$ python3 -q
>>> import numpy as np
>>> np.set_printoptions(precision=2, suppress=True, linewidth=200, legacy="1.25")
>>> def tidy(a):
...     return np.round(a, 2) + 0
... 
>>> arr = np.load("run12.npy")
>>> print(arr)
[[ 0  0  0  0  3  0  0  0]
 [ 0  0  0  0  0  0  0  0]
 [ 0  0  0  3  0  0  0  0]
 [ 0  0 -2  0  0  0  0  0]
 [ 0  2  0  0  0  0  0  0]
 [ 0  0  0  0  0  0  0  2]
 [ 1  0  0  0  0  0  0  0]
 [ 0  0  0  0  0  0  2  0]]
>>> print(arr[:, 7] @ arr[:, 2])
0
>>> print(arr.T @ arr)
[[1 0 0 0 0 0 0 0]
 [0 4 0 0 0 0 0 0]
 [0 0 4 0 0 0 0 0]
 [0 0 0 9 0 0 0 0]
 [0 0 0 0 9 0 0 0]
 [0 0 0 0 0 0 0 0]
 [0 0 0 0 0 0 4 0]
 [0 0 0 0 0 0 0 4]]
>>> print(tidy(np.linalg.pinv(arr)))
[[ 0.    0.    0.    0.    0.    0.    1.    0.  ]
 [ 0.    0.    0.    0.    0.5   0.    0.    0.  ]
 [ 0.    0.    0.   -0.5   0.    0.    0.    0.  ]
 [ 0.    0.    0.33  0.    0.    0.    0.    0.  ]
 [ 0.33  0.    0.    0.    0.    0.    0.    0.  ]
 [ 0.    0.    0.    0.    0.    0.    0.    0.  ]
 [ 0.    0.    0.    0.    0.    0.    0.    0.5 ]
 [ 0.    0.    0.    0.    0.    0.5   0.    0.  ]]
>>> U, sigma, VT = np.linalg.svd(arr)
>>> print(sigma)
[ 3.  3.  2.  2.  2.  2.  1. -0.]
>>> print(np.argmax(sigma[:-1] / (sigma[1:] + 1e-6)) + 1)
7
>>> out = U[:, :7] @ np.diag(sigma[:7]) @ VT[:7]
>>> print(tidy(np.linalg.norm(arr - out, 2)), sigma[7])
0.0 -0.0
>>> print(np.linalg.matrix_rank(arr, rtol=0.05))
7
>>> print(tidy(np.linalg.norm(arr - out) / np.linalg.norm(arr)))
0.0
>>> print(np.linalg.matrix_rank(out))
7
>>> print(arr @ arr)
[[ 0  6  0  0  0  0  0  0]
 [ 0  0  0  0  0  0  0  0]
 [ 0  0 -6  0  0  0  0  0]
 [ 0  0  0 -6  0  0  0  0]
 [ 0  0  0  0  0  0  0  0]
 [ 0  0  0  0  0  0  4  0]
 [ 0  0  0  0  3  0  0  0]
 [ 2  0  0  0  0  0  0  0]]
>>> print(tidy(np.sort(np.linalg.eigvals(arr).real)))
[0. 0. 0. 0. 0. 0. 0. 0.]
>>> print(np.flatnonzero(np.linalg.matrix_power((arr != 0) + (arr.T != 0) + np.eye(8), 8)[2]))
[2 3]
>>> print((np.linalg.matrix_power((arr != 0) + (arr.T != 0) + np.eye(8), 8) > 0).astype(int))
[[1 1 0 0 1 1 1 1]
 [1 1 0 0 1 1 1 1]
 [0 0 1 1 0 0 0 0]
 [0 0 1 1 0 0 0 0]
 [1 1 0 0 1 1 1 1]
 [1 1 0 0 1 1 1 1]
 [1 1 0 0 1 1 1 1]
 [1 1 0 0 1 1 1 1]]
>>> print((arr != 0).astype(int))
[[0 0 0 0 1 0 0 0]
 [0 0 0 0 0 0 0 0]
 [0 0 0 1 0 0 0 0]
 [0 0 1 0 0 0 0 0]
 [0 1 0 0 0 0 0 0]
 [0 0 0 0 0 0 0 1]
 [1 0 0 0 0 0 0 0]
 [0 0 0 0 0 0 1 0]]
>>> U, sigma, VT = np.linalg.svd(arr, full_matrices=False)
>>> print((sigma > 1e-8).sum())
7
>>> print(tidy(np.sqrt((sigma ** 2).sum())), tidy(np.linalg.norm(arr)))
5.92 5.92
>>> print(sigma)
[ 3.  3.  2.  2.  2.  2.  1. -0.]
>>> print(U.shape, sigma.shape, VT.shape)
(8, 8) (8,) (8, 8)
>>> print(np.allclose(U * sigma @ VT, arr))
True
>>> print(U.T @ U)
[[1. 0. 0. 0. 0. 0. 0. 0.]
 [0. 1. 0. 0. 0. 0. 0. 0.]
 [0. 0. 1. 0. 0. 0. 0. 0.]
 [0. 0. 0. 1. 0. 0. 0. 0.]
 [0. 0. 0. 0. 1. 0. 0. 0.]
 [0. 0. 0. 0. 0. 1. 0. 0.]
 [0. 0. 0. 0. 0. 0. 1. 0.]
 [0. 0. 0. 0. 0. 0. 0. 1.]]
>>> print(VT @ VT.T)
[[1. 0. 0. 0. 0. 0. 0. 0.]
 [0. 1. 0. 0. 0. 0. 0. 0.]
 [0. 0. 1. 0. 0. 0. 0. 0.]
 [0. 0. 0. 1. 0. 0. 0. 0.]
 [0. 0. 0. 0. 1. 0. 0. 0.]
 [0. 0. 0. 0. 0. 1. 0. 0.]
 [0. 0. 0. 0. 0. 0. 1. 0.]
 [0. 0. 0. 0. 0. 0. 0. 1.]]
>>> x0 = np.array([0, 0, -1, 1, 3, 0, 1, 1])
>>> h = np.maximum(arr @ x0, 0)
>>> print(np.flatnonzero(h > 1e-9))
[0 2 3 5 7]
>>> print(np.maximum(arr @ (3 * x0), 0))
[27  0  9  6  0  6  0  6]
>>> J = np.load("a.npy")
>>> print(tidy(J))
[[-0.42  0.14  0.1   0.36  0.26  0.15  0.38  0.14 -0.54  0.01  0.24 -0.16]
 [ 0.02 -0.16 -0.21  0.07 -0.14  0.    0.38 -0.2   0.16  0.49 -0.28  0.02]
 [-0.21 -0.26 -0.16  0.15 -0.05 -0.22 -0.24  0.41 -0.2  -0.35 -0.46  0.1 ]
 [ 0.16  0.05 -0.24 -0.34 -0.17 -0.09  0.06 -0.15 -0.4  -0.21 -0.28 -0.57]
 [ 0.16  0.3  -0.14  0.29 -0.56 -0.21  0.11  0.52  0.19  0.03  0.26 -0.16]
 [-0.21  0.01  0.6  -0.29 -0.05 -0.38 -0.03  0.27 -0.09  0.45 -0.23 -0.06]
 [-0.44  0.21 -0.32 -0.09  0.15  0.26 -0.29  0.13  0.3   0.28 -0.07 -0.48]
 [-0.46 -0.32 -0.06  0.16 -0.14  0.   -0.24 -0.08  0.2  -0.09  0.04  0.13]
 [ 0.09  0.17  0.32  0.4  -0.14 -0.12 -0.55 -0.42 -0.12  0.05  0.08 -0.25]
 [ 0.05  0.26  0.2  -0.1   0.47 -0.21  0.12  0.09  0.46 -0.4  -0.02 -0.16]
 [-0.49  0.2   0.12 -0.09 -0.41 -0.16  0.34 -0.4   0.16 -0.32 -0.05  0.01]
 [-0.02 -0.34 -0.28  0.14  0.26 -0.69  0.09 -0.16  0.04  0.12  0.29 -0.23]
 [ 0.02 -0.6   0.31 -0.2  -0.19  0.27  0.07  0.14  0.11 -0.14  0.35 -0.39]
 [ 0.16 -0.17  0.23  0.54  0.07  0.16  0.23 -0.02  0.21 -0.04 -0.48 -0.28]]
>>> # orthonormal columns
>>> print(tidy(J.T @ J))
[[1. 0. 0. 0. 0. 0. 0. 0. 0. 0. 0. 0.]
 [0. 1. 0. 0. 0. 0. 0. 0. 0. 0. 0. 0.]
 [0. 0. 1. 0. 0. 0. 0. 0. 0. 0. 0. 0.]
 [0. 0. 0. 1. 0. 0. 0. 0. 0. 0. 0. 0.]
 [0. 0. 0. 0. 1. 0. 0. 0. 0. 0. 0. 0.]
 [0. 0. 0. 0. 0. 1. 0. 0. 0. 0. 0. 0.]
 [0. 0. 0. 0. 0. 0. 1. 0. 0. 0. 0. 0.]
 [0. 0. 0. 0. 0. 0. 0. 1. 0. 0. 0. 0.]
 [0. 0. 0. 0. 0. 0. 0. 0. 1. 0. 0. 0.]
 [0. 0. 0. 0. 0. 0. 0. 0. 0. 1. 0. 0.]
 [0. 0. 0. 0. 0. 0. 0. 0. 0. 0. 1. 0.]
 [0. 0. 0. 0. 0. 0. 0. 0. 0. 0. 0. 1.]]
>>> print(tidy(np.linalg.norm(J, axis=0)))
[1. 1. 1. 1. 1. 1. 1. 1. 1. 1. 1. 1.]
>>> out = np.array([[-2], [-2], [3], [1], [3], [3], [2], [-2], [-2], [-1], [-3]])
>>> basis = np.array([[0, -2, -3, 8, -3, 3, -8]])
>>> rng = np.random.default_rng(743108)
>>> mat = out @ basis + 0.1 * rng.normal(size=(11, 7))
>>> print(tidy(mat))
[[ -0.03   4.1    5.99 -15.98   6.09  -6.06  16.14]
 [  0.04   4.     6.03 -15.85   6.02  -6.03  15.92]
 [  0.05  -6.21  -9.    23.96  -9.06   8.91 -24.18]
 [ -0.08  -1.93  -2.9    7.88  -3.01   2.95  -7.96]
 [ -0.01  -6.1   -8.85  24.08  -9.21   8.9  -24.01]
 [  0.21  -5.98  -8.94  23.94  -8.91   9.12 -23.96]
 [  0.1   -3.97  -6.03  16.14  -5.89   6.12 -16.12]
 [  0.17   3.88   5.9  -16.08   5.83  -5.68  15.95]
 [  0.02   3.98   5.95 -15.86   5.98  -6.02  15.82]
 [  0.02   2.12   3.08  -7.87   3.04  -2.97   7.98]
 [ -0.23   6.15   9.05 -23.89   8.97  -8.96  24.07]]
>>> r0, g = mat[6], mat[1]
>>> print(tidy(r0 @ g))
-637.38
>>> pr = (r0 @ g) / (r0 @ r0) * r0
>>> print(tidy(pr))
[ -0.09   3.93   5.96 -15.95   5.82  -6.05  15.93]
>>> print(np.linalg.matrix_rank(np.outer(r0, g)))
1
>>> print(tidy(g - pr))
[ 0.14  0.08  0.08  0.1   0.19  0.02 -0.01]
>>> print(np.linalg.cond(mat) > 100)
True
>>> print(np.linalg.matrix_rank(mat, rtol=0.1))
1
>>> E = np.load("x.npy")
>>> print(E)
[[5 1 3 3 9 6 4 3 7 9 9 6]
 [0 0 4 9 5 8 6 6 7 1 4 9]
 [9 5 8 6 5 0 0 3 7 2 8 3]
 [5 9 1 7 4 7 1 7 5 4 4 6]
 [1 6 3 0 5 7 4 2 3 8 8 5]
 [5 9 1 7 4 7 1 7 5 4 4 6]
 [3 7 3 5 8 8 0 9 3 6 4 0]
 [7 4 0 7 0 7 5 3 1 7 3 7]
 [7 6 9 7 8 8 3 4 5 1 9 6]]
>>> U, sigma, VT = np.linalg.svd(E)
>>> V = VT[:(sigma > 1e-8).sum()]
>>> x0 = E[5] + -3 * E[8] + rng.integers(2) * np.eye(12)[7]
>>> print(x0)
[-16.  -9. -26. -14. -20. -17.  -8.  -5. -10.   1. -23. -12.]
>>> print(tidy(np.diag(V.T @ V)))
[0.87 0.88 0.77 0.58 0.71 0.68 0.4  0.54 0.63 0.88 0.42 0.64]
>>> print(np.argsort(-np.linalg.norm(E, axis=0).round(6), kind="stable")[:3])
[ 5 10  3]
>>> print([round(float(x), 2) for x in np.linalg.svd(E, compute_uv=False)[:3]])
[52.49, 13.71, 12.52]
>>> print(np.linalg.lstsq(E[:-1].T, E[-1])[2])
7
>>> print(np.unique(E.round(6), axis=0).shape)
(8, 12)
>>> print(np.allclose(E[:-1].T @ np.linalg.lstsq(E[:-1].T, E[-1])[0], E[-1]))
False
>>> print(tidy(E @ np.linalg.pinv(E) @ E))
[[5. 1. 3. 3. 9. 6. 4. 3. 7. 9. 9. 6.]
 [0. 0. 4. 9. 5. 8. 6. 6. 7. 1. 4. 9.]
 [9. 5. 8. 6. 5. 0. 0. 3. 7. 2. 8. 3.]
 [5. 9. 1. 7. 4. 7. 1. 7. 5. 4. 4. 6.]
 [1. 6. 3. 0. 5. 7. 4. 2. 3. 8. 8. 5.]
 [5. 9. 1. 7. 4. 7. 1. 7. 5. 4. 4. 6.]
 [3. 7. 3. 5. 8. 8. 0. 9. 3. 6. 4. 0.]
 [7. 4. 0. 7. 0. 7. 5. 3. 1. 7. 3. 7.]
 [7. 6. 9. 7. 8. 8. 3. 4. 5. 1. 9. 6.]]
>>> W0 = np.array([[0, 0, 1, 0, 1, 2, 0, 3],
...     [3, 2, 1, 0, 0, 3, 3, 2],
...     [1, 0, 2, 3, 1, 0, 0, 3],
...     [0, 1, 0, 1, 3, 2, 0, 1],
...     [0, 0, 2, 0, 2, 2, 0, 1],
...     [3, 2, 2, 3, 0, 1, 2, 2],
...     [2, 2, 0, 2, 1, 3, 0, 1],
...     [3, 0, 0, 3, 0, 1, 1, 0]])
>>> print(W0)
[[0 0 1 0 1 2 0 3]
 [3 2 1 0 0 3 3 2]
 [1 0 2 3 1 0 0 3]
 [0 1 0 1 3 2 0 1]
 [0 0 2 0 2 2 0 1]
 [3 2 2 3 0 1 2 2]
 [2 2 0 2 1 3 0 1]
 [3 0 0 3 0 1 1 0]]
>>> gram = W0.T @ W0
>>> print(np.trace(gram), (W0 ** 2).sum())
182 182
>>> print(np.allclose(W0 @ W0.T, W0.T @ W0))
False
>>> print(np.allclose(W0, W0.T))
False
>>> print((W0 + W0.T) / 2)
[[0.  1.5 1.  0.  0.5 2.5 1.  3. ]
 [1.5 2.  0.5 0.5 0.  2.5 2.5 1. ]
 [1.  0.5 2.  1.5 1.5 1.  0.  1.5]
 [0.  0.5 1.5 1.  1.5 2.5 1.  2. ]
 [0.5 0.  1.5 1.5 2.  1.  0.5 0.5]
 [2.5 2.5 1.  2.5 1.  1.  2.5 1.5]
 [1.  2.5 0.  1.  0.5 2.5 0.  1. ]
 [3.  1.  1.5 2.  0.5 1.5 1.  0. ]]
>>> print(np.trace(W0))
8
>>> print(np.linalg.matrix_power(W0, 4))
[[1018  521  671 1069  654 1050  528  983]
 [2327 1284 1450 2435 1517 2548 1178 2434]
 [1099  591  786 1218  805 1215  549 1192]
 [1216  647  782 1317  817 1310  604 1288]
 [ 963  508  658 1070  718 1070  478 1023]
 [2138 1196 1395 2290 1472 2393 1070 2330]
 [1783  987 1129 1892 1189 1964  899 1912]
 [1017  592  685 1123  755 1197  493 1195]]
>>> data = np.load("out11.npy")
>>> print(data)
[[1 0 0]
 [3 0 0]
 [0 2 2]
 [1 0 0]
 [0 2 2]
 [0 1 0]
 [0 3 4]
 [1 0 0]
 [3 0 0]
 [1 0 0]
 [3 0 0]
 [0 2 2]
 [0 1 0]
 [0 1 0]
 [0 3 4]
 [3 0 0]
 [0 2 2]
 [1 0 0]
 [1 0 0]
 [0 3 4]
 [0 3 4]
 [0 2 2]
 [3 0 0]
 [1 0 0]
 [0 1 0]
 [3 0 0]
 [0 3 4]
 [1 0 0]
 [0 2 2]
 [3 0 0]
 [0 1 0]
 [0 1 0]
 [0 1 0]
 [0 1 0]
 [0 2 2]
 [0 3 4]
 [0 1 0]
 [1 0 0]
 [1 0 0]
 [0 1 0]
 [0 1 0]
 [1 0 0]
 [1 0 0]
 [1 0 0]
 [0 1 0]]
>>> # rows 0 and 3 are equal
>>> x0 = np.array([9, 5, 2])
>>> target = data @ x0
>>> print(tidy(np.linalg.lstsq(data, target)[0]))
[9. 5. 2.]
>>> target = target + 0.05 * rng.normal(size=45)
>>> print(tidy(target))
[ 9.02 27.05 14.05  9.09 13.96  5.06 22.97  8.99 27.03  8.92 26.94 14.04  5.    4.98 23.09 26.99 14.02  8.99  8.98 23.07 22.98 14.06 26.98  9.    4.99 27.03 23.    8.93 14.02 26.98  5.03  5.02  5.02
  5.07 13.95 23.04  5.03  9.01  9.06  5.01  4.94  9.05  9.04  8.98  4.99]
>>> beta, *_ = np.linalg.lstsq(data, target)
>>> print(beta.round())
[9. 5. 2.]
>>> print(tidy(np.linalg.norm(target - data @ beta)))
0.27
>>> out = data / np.sqrt((data ** 2).mean(axis=1, keepdims=True))
>>> print(tidy(data - data.mean(axis=1, keepdims=True)))
[[ 0.67 -0.33 -0.33]
 [ 2.   -1.   -1.  ]
 [-1.33  0.67  0.67]
 [ 0.67 -0.33 -0.33]
 [-1.33  0.67  0.67]
 [-0.33  0.67 -0.33]
 [-2.33  0.67  1.67]
 [ 0.67 -0.33 -0.33]
 [ 2.   -1.   -1.  ]
 [ 0.67 -0.33 -0.33]
 [ 2.   -1.   -1.  ]
 [-1.33  0.67  0.67]
 [-0.33  0.67 -0.33]
 [-0.33  0.67 -0.33]
 [-2.33  0.67  1.67]
 [ 2.   -1.   -1.  ]
 [-1.33  0.67  0.67]
 [ 0.67 -0.33 -0.33]
 [ 0.67 -0.33 -0.33]
 [-2.33  0.67  1.67]
 [-2.33  0.67  1.67]
 [-1.33  0.67  0.67]
 [ 2.   -1.   -1.  ]
 [ 0.67 -0.33 -0.33]
 [-0.33  0.67 -0.33]
 [ 2.   -1.   -1.  ]
 [-2.33  0.67  1.67]
 [ 0.67 -0.33 -0.33]
 [-1.33  0.67  0.67]
 [ 2.   -1.   -1.  ]
 [-0.33  0.67 -0.33]
 [-0.33  0.67 -0.33]
 [-0.33  0.67 -0.33]
 [-0.33  0.67 -0.33]
 [-1.33  0.67  0.67]
 [-2.33  0.67  1.67]
 [-0.33  0.67 -0.33]
 [ 0.67 -0.33 -0.33]
 [ 0.67 -0.33 -0.33]
 [-0.33  0.67 -0.33]
 [-0.33  0.67 -0.33]
 [ 0.67 -0.33 -0.33]
 [ 0.67 -0.33 -0.33]
 [ 0.67 -0.33 -0.33]
 [-0.33  0.67 -0.33]]
>>> print(tidy(out[44]))
[0.   1.73 0.  ]
>>> print(np.linalg.matrix_rank(data - data.mean(axis=1, keepdims=True)))
2
>>> print(np.linalg.matrix_rank(out) == np.linalg.matrix_rank(data))
True
>>> dist = np.linalg.norm(data[:, None] - data[None], axis=-1)
>>> print(tidy(dist[9]))
[0.   2.   3.   0.   3.   1.41 5.1  0.   2.   0.   2.   3.   1.41 1.41 5.1  2.   3.   0.   0.   5.1  5.1  3.   2.   0.   1.41 2.   5.1  0.   3.   2.   1.41 1.41 1.41 1.41 3.   5.1  1.41 0.   0.
 1.41 1.41 0.   0.   0.   1.41]
>>> print(tidy(np.linalg.norm(data - data.mean(axis=0), axis=1)))
[1.31 2.59 1.72 1.31 1.72 1.13 3.82 1.31 2.59 1.31 2.59 1.72 1.13 1.13 3.82 2.59 1.72 1.31 1.31 3.82 3.82 1.72 2.59 1.31 1.13 2.59 3.82 1.31 1.72 2.59 1.13 1.13 1.13 1.13 1.72 3.82 1.13 1.31 1.31
 1.13 1.13 1.31 1.31 1.31 1.13]
>>> print(dist[9].round(6).argsort(kind="stable")[:4])
[0 3 7 9]
>>> print(dist.shape)
(45, 45)
>>> print(np.linalg.matrix_rank(dist ** 2))
5
